$ ipython --no-banner

In [1]: import numpy as np

In [2]: import numpy.linalg as la

In [3]: np.set_printoptions(precision=2, suppress=True, linewidth=100, sign=" ")

In [4]: A = np.load("data.npy")

In [5]: A
Out[5]: 
array([[-5, -5, -4],
       [ 0, -4, -2],
       [ 0,  0, -1]])

In [6]: x0 = np.array([8, 9, 9])

In [7]: rhs = A @ x0

In [8]: rhs
Out[8]: array([-121,  -54,   -9])

In [9]: la.solve(A, 2 * rhs)
Out[9]: array([ 16.,  18.,  18.])

In [10]: la.solve(A, rhs + A[:, 1])
Out[10]: array([  8.,  10.,   9.])

In [11]: vals, V = la.eig(A)

In [12]: np.prod(vals)
Out[12]: np.float64(-20.0)

In [13]: np.sort(la.eigvals(la.inv(A)))
Out[13]: array([-1.  , -0.25, -0.2 ])

In [14]: vals
Out[14]: array([-5., -4., -1.])

In [15]: np.sort(la.eigvals(A @ A))
Out[15]: array([  1.,  16.,  25.])

In [16]: rng = np.random.default_rng(349464)

In [17]: idx = rng.permutation(3)

In [18]: idx
Out[18]: array([ 0,  2,  1])

In [19]: Y = A[idx][:, idx]

In [20]: Y
Out[20]: 
array([[-5, -4, -5],
       [ 0, -1,  0],
       [ 0, -2, -4]])

In [21]: np.round(la.det(Y), 2), round(la.det(A[idx]), 2)
Out[21]: (np.float64(-20.0), np.float64(20.0))

In [22]: np.allclose(Y, A)
Out[22]: False

In [23]: np.sort(np.abs(la.eigvals(Y)))
Out[23]: array([ 1.,  4.,  5.])

In [24]: np.trace(Y)
Out[24]: np.int64(-10)

In [25]: np.diag(Y)
Out[25]: array([-5, -1, -4])

In [26]: x0 = np.array([1, -1, -1])

In [27]: h = np.maximum(Y @ x0, 0)

In [28]: np.maximum(Y @ (3 * x0), 0)
Out[28]: array([ 12,   3,  18])

In [29]: Y.T @ h
Out[29]: array([-20, -29, -44])

In [30]: np.maximum(Y @ x0, 0) - np.maximum(-Y @ x0, 0)
Out[30]: array([ 4,  1,  6])

In [31]: Y * (h > 1e-9)[:, None]
Out[31]: 
array([[-5, -4, -5],
       [ 0, -1,  0],
       [ 0, -2, -4]])

In [32]: h
Out[32]: array([ 4,  1,  6])

In [33]: q, V = la.qr(A[:, :2])[0], la.qr(A[:, 2:])[0]

In [34]: sv = la.svd(q.T @ V, compute_uv=False)

In [35]: (sv > 0.9).sum()
Out[35]: np.int64(1)

In [36]: sv
Out[36]: array([ 0.98])

In [37]: X = np.load("case15.npy")

In [38]: X
Out[38]: 
array([[-2.7,  1. ,  3. ,  1. ],
       [ 0. , -1.7, -2. ,  1. ],
       [-1. ,  3. ,  0.3, -3. ],
       [-3. ,  1. ,  3. ,  1.3]])

In [39]: U, sv, vt = la.svd(X)

In [40]: np.argmax(sv[:-1] / (sv[1:] + 1e-6)) + 1
Out[40]: np.int64(3)

In [41]: Y = U[:, :3] @ np.diag(sv[:3]) @ vt[:3]

In [42]: la.matrix_rank(Y)
Out[42]: np.int64(3)

In [43]: la.matrix_rank(X, rtol=0.05)
Out[43]: np.int64(3)
